In [1]: import numpy as np

In [2]: from numpy import linalg as LA

In [3]: np.set_printoptions(precision=2, suppress=True, linewidth=120)

In [4]: feats = np.loadtxt("dump.csv", delimiter=",")

In [5]: feats
Out[5]: 
array([[-1.,  1.,  1.,  1.,  1.,  1.,  1.],
       [ 1., -1.,  1.,  1.,  1.,  1.,  1.],
       [ 1.,  1., -1.,  1.,  1.,  1.,  1.],
       [ 1.,  1.,  1., -1.,  1.,  1.,  1.],
       [ 1.,  1.,  1.,  1., -1.,  1.,  1.],
       [ 1.,  1.,  1.,  1.,  1., -1.,  1.],
       [ 1.,  1.,  1.,  1.,  1.,  1., -1.]])

In [6]: # symmetric, so the eigenvalues are real

In [7]: q, r_ = LA.qr(feats)

In [8]: np.allclose(r_.T @ r_, feats.T @ feats)
Out[8]: True

In [9]: np.round(q.T @ q, 2) + 0
Out[9]: 
array([[1., 0., 0., 0., 0., 0., 0.],
       [0., 1., 0., 0., 0., 0., 0.],
       [0., 0., 1., 0., 0., 0., 0.],
       [0., 0., 0., 1., 0., 0., 0.],
       [0., 0., 0., 0., 1., 0., 0.],
       [0., 0., 0., 0., 0., 1., 0.],
       [0., 0., 0., 0., 0., 0., 1.]])

In [10]: round(float(abs(r_[0, 0])), 2), np.round(LA.norm(feats[:, 0]), 2)
Out[10]: (2.65, np.float64(2.65))

In [11]: np.trace(q @ q.T)
Out[11]: np.float64(7.0)

In [12]: rng = np.random.default_rng(663667)

In [13]: lab = rng.permutation(7)

In [14]: Y = feats[:, lab] * rng.choice([-1, 1], 7)

In [15]: Y
Out[15]: 
array([[-1.,  1., -1., -1., -1., -1., -1.],
       [-1.,  1., -1.,  1., -1.,  1., -1.],
       [ 1.,  1., -1., -1., -1.,  1., -1.],
       [-1.,  1., -1., -1.,  1.,  1., -1.],
       [-1.,  1., -1., -1., -1.,  1.,  1.],
       [-1.,  1.,  1., -1., -1.,  1., -1.],
       [-1., -1., -1., -1., -1.,  1., -1.]])

In [16]: Uu, _, VT = LA.svd(feats.T @ Y)

In [17]: np.round(Uu @ VT, 2) + 0
Out[17]: 
array([[ 0.,  0.,  0.,  0.,  0.,  1.,  0.],
       [ 0.,  0.,  0., -1.,  0.,  0.,  0.],
       [-1.,  0.,  0.,  0.,  0.,  0.,  0.],
       [ 0.,  0.,  0.,  0., -1.,  0.,  0.],
       [ 0.,  0.,  0.,  0.,  0.,  0., -1.],
       [ 0.,  0., -1.,  0.,  0.,  0.,  0.],
       [ 0.,  1.,  0.,  0.,  0.,  0.,  0.]])

In [18]: np.round(LA.lstsq(feats, Y)[0], 2) + 0
Out[18]: 
array([[ 0.,  0.,  0.,  0.,  0.,  1.,  0.],
       [ 0.,  0.,  0., -1.,  0.,  0.,  0.],
       [-1.,  0.,  0.,  0.,  0.,  0.,  0.],
       [ 0.,  0.,  0.,  0., -1.,  0.,  0.],
       [ 0.,  0.,  0.,  0.,  0.,  0., -1.],
       [ 0.,  0., -1.,  0.,  0.,  0.,  0.],
       [ 0.,  1.,  0.,  0.,  0.,  0.,  0.]])

In [19]: vec = np.array([2, -3, -3, 1, -1, 0, 2])

In [20]: np.einsum("ij,j->i", feats, vec)
Out[20]: array([-6.,  4.,  4., -4.,  0., -2., -6.])

In [21]: np.sign((feats @ vec).round(6))
Out[21]: array([-1.,  1.,  1., -1.,  0., -1., -1.])

In [22]: feats @ np.ones(7)
Out[22]: array([5., 5., 5., 5., 5., 5., 5.])

In [23]: LA.norm(feats @ vec) <= LA.norm(feats, 2) * LA.norm(vec) + 1e-9
Out[23]: np.True_

In [24]: feats @ vec
Out[24]: array([-6.,  4.,  4., -4.,  0., -2., -6.])

In [25]: feats @ np.eye(7)[1]
Out[25]: array([ 1., -1.,  1.,  1.,  1.,  1.,  1.])

In [26]: data = np.load("mat.npy")

In [27]: data
Out[27]: 
array([[  0,   0,   0,  -1],
       [ -1,   4,  -2,  -5],
       [ -6,   9,  -5,  -5],
       [ -3,  12,  -4,  -7],
       [ -2,   7,  -8,  -4],
       [ -5,   4,  -3,  -5],
       [ -2,   2,   2,  -5],
       [ -3,   7,   5,  -5],
       [  1,   6,   9, -10],
       [  2,   7,  10, -14],
       [ -3,   8,  14, -17],
       [  1,   8,  11, -21],
       [  1,   3,  10, -21],
       [  6,   2,  15, -25],
       [ 10,   0,  15, -20],
       [  6,  -5,  12, -21],
       [ 11,  -4,  16, -26],
       [ 16,  -1,  18, -30],
       [ 16,   3,  23, -26],
       [ 11,   6,  25, -21],
       [ 14,  11,  21, -16],
       [ 11,  11,  25, -16],
       [ 10,   6,  27, -16],
       [  7,   6,  23, -12],
       [ 10,   6,  20,  -7],
       [ 10,   7,  25,  -3],
       [ 13,   5,  28,  -8]])

In [28]: lab = data[:, 1] > np.median(data[:, 1])

In [29]: f = data[lab].mean(axis=0) - data[~lab].mean(axis=0)

In [30]: round((((data - data.mean(axis=0)) @ f > 0) == lab).mean(), 2)
Out[30]: np.float64(0.7)

In [31]: np.argsort(-np.abs(f).round(6), kind="stable")
Out[31]: array([1, 2, 3, 0])

In [32]: lab.astype(int)
Out[32]: array([0, 0, 1, 1, 1, 0, 0, 1, 0, 1, 1, 1, 0, 0, 0, 0, 0, 0, 0, 0, 1, 1, 0, 0, 0, 1, 0])

In [33]: vec = np.array([-6, -9, 1, -6])

In [34]: rhs = data @ vec

In [35]: rhs
Out[35]: 
array([  6,  -2, -20, -52, -35,  21,  26, -10,   9,  19,  62,  59, 103, 111,  75, 147, 142, 111,  56,  31, -66, -44,
         9,  -1, -52, -80, -47])

In [36]: rhs = rhs + 0.02 * rng.normal(size=27)

In [37]: rhs
Out[37]: 
array([  5.98,  -1.98, -19.99, -51.99, -35.03,  21.04,  25.99, -10.02,   8.97,  19.03,  62.02,  59.01, 103.04, 111.05,
        75.  , 147.02, 142.  , 111.  ,  55.99,  31.  , -65.97, -44.  ,   9.01,  -1.01, -51.98, -79.99, -46.99])

In [38]: c, *_ = LA.lstsq(data, rhs)

In [39]: c
Out[39]: array([-6., -9.,  1., -6.])

In [40]: Xc = (data - data.mean(axis=0)) / data.std(axis=0)

In [41]: np.argwhere(np.abs(Xc) > 2)
Out[41]: 
array([[15,  1],
       [16,  1]])

In [42]: c = LA.lstsq(np.delete(Xc, 2, axis=1), Xc[:, 2])[0]

In [43]: np.abs(c).argmax()
Out[43]: np.int64(0)

In [44]: round(1 - np.var(Xc[:, 2] - np.delete(Xc, 2, axis=1) @ c), 2)
Out[44]: np.float64(0.78)

In [45]: C = data[[22, 14]].astype(float)

In [46]: for _ in range(5):
    ...:     lab = LA.norm(data[:, None] - C, axis=-1).argmin(axis=1)
    ...:     C = np.array([data[lab == j].mean(axis=0) for j in range(2)])
    ...: 

In [47]: lab
Out[47]: array([1, 1, 1, 1, 1, 1, 1, 1, 1, 1, 1, 1, 1, 0, 0, 0, 0, 0, 0, 0, 0, 0, 0, 0, 0, 0, 0])

In [48]: C
Out[48]: 
array([[ 10.79,   3.79,  20.93, -17.64],
       [ -1.54,   5.92,   3.  ,  -9.23]])

In [49]: C[1] - C[0]
Out[49]: array([-12.32,   2.14, -17.93,   8.41])

In [50]: np.abs(C[1] - C[0]).argmax()
Out[50]: np.int64(2)

In [51]: np.bincount(lab)
Out[51]: array([14, 13])

In [52]: def softmax(z):
    ...:     e = np.exp(z - z.max(axis=-1, keepdims=True))
    ...:     return e / e.sum(axis=-1, keepdims=True)
    ...: 

In [53]: np.round(softmax(data[25] + 4), 2) + 0
Out[53]: array([0., 0., 1., 0.])

In [54]: scores = data @ data.T / np.sqrt(4)

In [55]: softmax(scores)[25] @ data
Out[55]: array([13.,  5., 28., -8.])

In [56]: A = np.array([[1, 1, -1, -1, 1, 1, -1, -1],
    ...:     [1, -1, -1, 1, -1, 1, 1, -1],
    ...:     [1, 1, 1, 1, -1, -1, -1, -1]])

In [57]: round(LA.norm(A[2], 1), 2), round(LA.norm(A[2], np.inf), 2)
Out[57]: (np.float64(8.0), np.float64(1.0))

In [58]: np.round(LA.norm(A) ** 2 / LA.norm(A, 2) ** 2, 2)
Out[58]: np.float64(3.0)

In [59]: LA.norm(A, axis=1).argmax()
Out[59]: np.int64(0)

In [60]: np.round(LA.norm(A, "nuc"), 2)
Out[60]: np.float64(8.49)

In [61]: round(float(LA.norm(A[2] - A[0])), 2)
Out[61]: 4.0

In [62]: round(LA.norm(A, 1), 2), round(float(LA.norm(A, np.inf)), 2)
Out[62]: (np.float64(3.0), 8.0)

In [63]: vec = np.array([3, 3, 1, 2, 1, 3, 2, 3])

In [64]: h = np.maximum(A @ vec, 0)

In [65]: np.flatnonzero(h > 1e-9)
Out[65]: array([0, 1])

In [66]: h
Out[66]: array([2, 2, 0])

In [67]: A.T @ h
Out[67]: array([ 4,  0, -4,  0,  0,  4,  0, -4])

In [68]: W0 = np.loadtxt("out7.csv", delimiter=",")

In [69]: W0
Out[69]: 
array([[-0.19, -0.61, -0.55,  0.54],
       [-0.29, -0.66,  0.68, -0.15],
       [ 0.53, -0.43, -0.34, -0.65],
       [ 0.77, -0.1 ,  0.35,  0.52]])

In [70]: f = np.array([1, 0])

In [71]: np.cross(W0[0, :3], W0[1, :3])
Out[71]: array([-0.78,  0.29, -0.05])

In [72]: Y = np.array([[2, 2, 0], [0, 3, 2]])

In [73]: C = np.kron(Y, W0)

In [74]: LA.matrix_rank(C)
Out[74]: np.int64(8)

In [75]: round(float(LA.norm(C, 2)), 2), round(LA.norm(Y, 2) * LA.norm(W0, 2), 2)
Out[75]: (4.12, np.float64(4.12))

In [76]: vec = np.array([2, 0, 0, 1])

In [77]: rhs = W0 @ vec

In [78]: rhs
Out[78]: array([ 0.15, -0.73,  0.42,  2.07])

In [79]: np.round(LA.solve(W0, rhs), 2) + 0
Out[79]: array([2., 0., 0., 1.])

In [80]: np.round(LA.solve(W0, W0[:, 2]), 2) + 0
Out[80]: array([0., 0., 1., 0.])

In [81]: np.round(LA.solve(W0, 4 * rhs), 2) + 0
Out[81]: array([8., 0., 0., 4.])

In [82]: np.allclose(W0, W0.T)
Out[82]: False

In [83]: round(np.abs(LA.eigvals(W0)).max(), 2)
Out[83]: np.float64(1.0)

In [84]: np.round(np.poly(W0), 2) + 0
Out[84]: array([ 1.  ,  0.67,  0.  , -0.67, -1.  ])

In [85]: round(LA.det(W0[::-1]), 2)
Out[85]: np.float64(-1.0)

In [86]: round(float(np.einsum("ii->", W0)), 2)
Out[86]: -0.67

In [87]: C = np.array([[0.2, 0.6, -0.7, 1.1], [-0.6, -0.6, 0.1, 1.8]])

In [88]: J = np.array([[-1, 2],
    ...:     [3, 0],
    ...:     [0, -3],
    ...:     [-2, 3],
    ...:     [-2, -3],
    ...:     [-1, -1],
    ...:     [-2, -3],
    ...:     [2, -2],
    ...:     [-2, 3],
    ...:     [1, 2],
    ...:     [0, 1],
    ...:     [3, 3],
    ...:     [0, -2],
    ...:     [0, -2],
    ...:     [3, 3],
    ...:     [-1, -1],
    ...:     [-1, 0],
    ...:     [-1, 0],
    ...:     [0, 0],
    ...:     [-1, -3],
    ...:     [1, -1],
    ...:     [-1, 0],
    ...:     [1, -2],
    ...:     [-2, -3],
    ...:     [0, 0]]) @ C + 0.02 * rng.normal(size=(25, 4))

In [89]: J.round(2) + 0
Out[89]: 
array([[-1.44, -1.79,  0.89,  2.51],
       [ 0.64,  1.8 , -2.08,  3.31],
       [ 1.79,  1.79, -0.33, -5.4 ],
       [-2.21, -3.02,  1.69,  3.19],
       [ 1.37,  0.6 ,  1.11, -7.58],
       [ 0.4 ,  0.  ,  0.59, -2.87],
       [ 1.37,  0.58,  1.12, -7.59],
       [ 1.57,  2.37, -1.58, -1.41],
       [-2.2 , -3.03,  1.68,  3.21],
       [-1.  , -0.6 , -0.51,  4.68],
       [-0.57, -0.58,  0.05,  1.82],
       [-1.21,  0.01, -1.78,  8.72],
       [ 1.2 ,  1.19, -0.16, -3.63],
       [ 1.19,  1.2 , -0.19, -3.6 ],
       [-1.19, -0.02, -1.78,  8.7 ],
       [ 0.4 , -0.03,  0.57, -2.91],
       [-0.19, -0.58,  0.7 , -1.11],
       [-0.18, -0.6 ,  0.72, -1.14],
       [ 0.  , -0.03,  0.01,  0.01],
       [ 1.67,  1.2 ,  0.42, -6.53],
       [ 0.77,  1.22, -0.8 , -0.67],
       [-0.17, -0.59,  0.66, -1.09],
       [ 1.38,  1.81, -0.91, -2.5 ],
       [ 1.38,  0.63,  1.12, -7.6 ],
       [ 0.02,  0.01, -0.04,  0.05]])

In [90]: vec = np.array([5, 3, 0, 2])

In [91]: rhs = J @ vec

In [92]: np.round(LA.pinv(J) @ J, 2) + 0
Out[92]: 
array([[1., 0., 0., 0.],
       [0., 1., 0., 0.],
       [0., 0., 1., 0.],
       [0., 0., 0., 1.]])

In [93]: np.round(LA.solve(J.T @ J, J.T @ rhs), 2) + 0
Out[93]: array([5., 3., 0., 2.])

In [94]: np.round(LA.lstsq(J, rhs)[0], 2) + 0
Out[94]: array([5., 3., 0., 2.])

In [95]: rhs = rhs + 0.1 * rng.normal(size=25)

In [96]: rhs
Out[96]: 
array([ -7.5 ,  15.34,   3.66, -13.8 ,  -6.55,  -3.78,  -6.55,  12.27, -13.76,   2.47,  -1.25,  11.36,   2.35,   2.4 ,
        11.39,  -3.85,  -4.96,  -5.03,  -0.07,  -1.12,   6.25,  -4.84,   7.39,  -6.42,   0.29])

In [97]: c, *_ = LA.lstsq(J, rhs)

In [98]: [round(float(LA.norm(LA.solve(J.T @ J + lam * np.eye(4), J.T @ rhs))), 2) for lam in (0, 1, 10, 100)]
Out[98]: [5.53, 4.34, 3.85, 1.83]

In [99]: Xc = (J - J.mean(axis=0)) / J.std(axis=0)

In [100]: np.argwhere(np.abs(Xc) > 2)
Out[100]: 
array([[ 1,  2],
       [ 3,  0],
       [ 3,  1],
       [ 8,  0],
       [ 8,  1],
       [11,  3],
       [14,  3]])

In [101]: Xc.std(axis=0)
Out[101]: array([1., 1., 1., 1.])

In [102]: c = LA.lstsq(np.delete(Xc, 2, axis=1), Xc[:, 2])[0]

In [103]: np.abs(c).argmax()
Out[103]: np.int64(2)

In [104]: round(1 - np.var(Xc[:, 2] - np.delete(Xc, 2, axis=1) @ c), 2)
Out[104]: np.float64(1.0)

In [105]: c
Out[105]: array([-0.31, -0.79, -1.04])

In [106]: vec = np.array([-1, 2, -1, 0])

In [107]: h = np.maximum(J @ vec, 0)

In [108]: h
Out[108]: 
array([0.  , 5.03, 2.12, 0.  , 0.  , 0.  , 0.  , 4.76, 0.  , 0.3 , 0.  , 3.02, 1.35, 1.4 , 2.94, 0.  , 0.  , 0.  ,
       0.  , 0.31, 2.47, 0.  , 3.15, 0.  , 0.03])

In [109]: F = np.load("data.npy")

In [110]: F
Out[110]: 
array([[ 2.71,  2.09,  0.44,  1.64, -3.12, -0.22],
       [-1.18, -1.24,  1.44,  0.4 ,  1.6 , -0.14],
       [-0.12, -0.14, -1.6 , -1.52,  0.26,  0.44],
       [-1.37,  1.  , -1.81,  0.57, -1.08, -0.46],
       [ 0.61,  0.84, -1.64, -1.68, -0.1 ,  0.01],
       [-2.58, -0.14,  0.1 ,  2.06, -0.15, -0.67],
       [ 0.73, -0.06,  1.73,  1.19, -0.26, -0.14],
       [-1.82, -1.  ,  0.16,  0.  ,  1.39, -0.13]])

In [111]: # rank 4

In [112]: Y = F / LA.norm(F, axis=1, keepdims=True)

In [113]: G = Y @ Y.T

In [114]: G
Out[114]: 
array([[ 1.  , -0.69, -0.42,  0.14,  0.02, -0.19,  0.49, -0.91],
       [-0.69,  1.  , -0.35, -0.47, -0.69,  0.43,  0.29,  0.84],
       [-0.42, -0.35,  1.  ,  0.25,  0.85, -0.43, -0.94,  0.07],
       [ 0.14, -0.47,  0.25,  1.  ,  0.29,  0.51, -0.5 , -0.03],
       [ 0.02, -0.69,  0.85,  0.29,  1.  , -0.61, -0.77, -0.37],
       [-0.19,  0.43, -0.43,  0.51, -0.61,  1.  ,  0.12,  0.56],
       [ 0.49,  0.29, -0.94, -0.5 , -0.77,  0.12,  1.  , -0.24],
       [-0.91,  0.84,  0.07, -0.03, -0.37,  0.56, -0.24,  1.  ]])

In [115]: (G - 2 * np.eye(8)).round(6).argmax(axis=1)
Out[115]: array([6, 7, 4, 5, 2, 7, 0, 1])

In [116]: (np.abs(G) > 0.9).astype(int)
Out[116]: 
array([[1, 0, 0, 0, 0, 0, 0, 1],
       [0, 1, 0, 0, 0, 0, 0, 0],
       [0, 0, 1, 0, 0, 0, 1, 0],
       [0, 0, 0, 1, 0, 0, 0, 0],
       [0, 0, 0, 0, 1, 0, 0, 0],
       [0, 0, 0, 0, 0, 1, 0, 0],
       [0, 0, 1, 0, 0, 0, 1, 0],
       [1, 0, 0, 0, 0, 0, 0, 1]])

In [117]: round(float(np.degrees(np.arccos(np.clip(G[4, 2], -1, 1)))), 2)
Out[117]: 31.75

In [118]: np.argwhere(np.triu(np.abs(G) > 0.95, 1))
Out[118]: array([], shape=(0, 2), dtype=int64)

In [119]: LA.norm(Y, axis=1)
Out[119]: array([1., 1., 1., 1., 1., 1., 1., 1.])
